In [1]: import numpy as np

In [2]: import numpy.linalg as la

In [3]: np.set_printoptions(precision=1, suppress=True, linewidth=100, legacy="1.25")

In [4]: M = np.load("arr.npy")

In [5]: M
Out[5]: 
array([[ 0.,  2.,  3.],
       [ 1., -2., -1.],
       [ 0.,  0.,  1.]])

In [6]: other = M / np.sqrt((M ** 2).mean(axis=1, keepdims=True))

In [7]: other[1]
Out[7]: array([ 0.7, -1.4, -0.7])

In [8]: la.norm(other, axis=1)
Out[8]: array([1.7, 1.7, 1.7])

In [9]: M - M.mean(axis=1, keepdims=True)
Out[9]: 
array([[-1.7,  0.3,  1.3],
       [ 1.7, -1.3, -0.3],
       [-0.3, -0.3,  0.7]])

In [10]: la.norm(M, axis=1).argmax()
Out[10]: 0

In [11]: round(float(la.norm(M, "nuc")), 1)
Out[11]: 6.0

In [12]: round(float(la.norm(M, 2)), 1)
Out[12]: 4.2

In [13]: la.norm(M, axis=0)
Out[13]: array([1. , 2.8, 3.3])

In [14]: np.round(la.norm(M, 1), 1), np.round(la.norm(M, np.inf), 1)
Out[14]: (5.0, 5.0)

In [15]: M.shape
Out[15]: (3, 3)

In [16]: M.mean(axis=0)
Out[16]: array([0.3, 0. , 1. ])

In [17]: round(float(la.norm(M)), 1)
Out[17]: 4.5

In [18]: np.count_nonzero(M)
Out[18]: 6

In [19]: M - M[0]
Out[19]: 
array([[ 0.,  0.,  0.],
       [ 1., -4., -4.],
       [ 0., -2., -2.]])

In [20]: np.round(la.det(M.T), 1)
Out[20]: -2.0

In [21]: round(float(la.eigvals(M).sum().real), 1)
Out[21]: -1.0

In [22]: np.poly(M)
Out[22]: array([ 1.,  1., -4.,  2.])

In [23]: np.einsum("ij,ji->", M, M)
Out[23]: 9.0

In [24]: np.einsum("ii->", M)
Out[24]: -1.0

In [25]: round(la.det(M[::-1]), 1)
Out[25]: 2.0

In [26]: ev, evecs = la.eig(M)

In [27]: np.sort(la.eigvals(M @ M))
Out[27]: array([0.5, 1. , 7.5])

In [28]: np.round(np.prod(ev), 1)
Out[28]: -2.0

In [29]: np.round(M @ evecs[:, 0] - ev[0] * evecs[:, 0], 1) + 0
Out[29]: array([0., 0., 0.])

In [30]: np.sort(la.eigvals(la.inv(M)))
Out[30]: array([-0.4,  1. ,  1.4])

In [31]: ev
Out[31]: array([ 0.7, -2.7,  1. ])

In [32]: K = np.load("out4.npy")

In [33]: K
Out[33]: 
array([[ 8.7, -2.4, -1. ],
       [-3.1,  1.3,  1. ],
       [-2.7, -1.1, -0.4]])

In [34]: # column 0 dominates

In [35]: T = np.stack([M, 3 * M, M[::-1]])

In [36]: la.norm(T, axis=(1, 2))
Out[36]: array([ 4.5, 13.4,  4.5])

In [37]: np.einsum("bij,cij->bc", T, T)
Out[37]: 
array([[ 20.,  60.,  12.],
       [ 60., 180.,  36.],
       [ 12.,  36.,  20.]])

In [38]: q, R = la.qr(K)

In [39]: q.shape, R.shape
Out[39]: ((3, 3), (3, 3))

In [40]: round(np.trace(q @ q.T), 1)
Out[40]: 3.0

In [41]: np.round(q.T @ q, 1) + 0
Out[41]: 
array([[1., 0., 0.],
       [0., 1., 0.],
       [0., 0., 1.]])

In [42]: np.round(abs(R[0, 0]), 1), round(float(la.norm(K[:, 0])), 1)
Out[42]: (9.6, 9.6)

In [43]: rng = np.random.default_rng(80953)

In [44]: lab = rng.permutation(3)

In [45]: lab
Out[45]: array([0, 1, 2])

In [46]: other = K[lab][:, lab]

In [47]: round(la.det(other), 1), np.round(la.det(K[lab]), 1)
Out[47]: (7.6, 7.6)

In [48]: np.diag(other)
Out[48]: array([ 8.7,  1.3, -0.4])

In [49]: np.trace(other)
Out[49]: 9.6

In [50]: hat = np.triu(np.array([[1, -2, -2], [-3, 0, 2], [3, -3, 1]]), 1) + np.eye(3)

In [51]: other = hat @ K @ la.inv(hat)

In [52]: np.round(la.det(other), 1)
Out[52]: 7.6

In [53]: round(float(np.trace(other)), 1), np.trace(K)
Out[53]: (9.6, 9.6)

In [54]: np.poly(other)
Out[54]: array([ 1. , -9.6, -1.7, -7.6])

In [55]: hat @ K - K @ hat
Out[55]: 
array([[11.6, 17. , 21. ],
       [-5.4, -8.4, -9.6],
       [ 0. , -5.4, -3.2]])
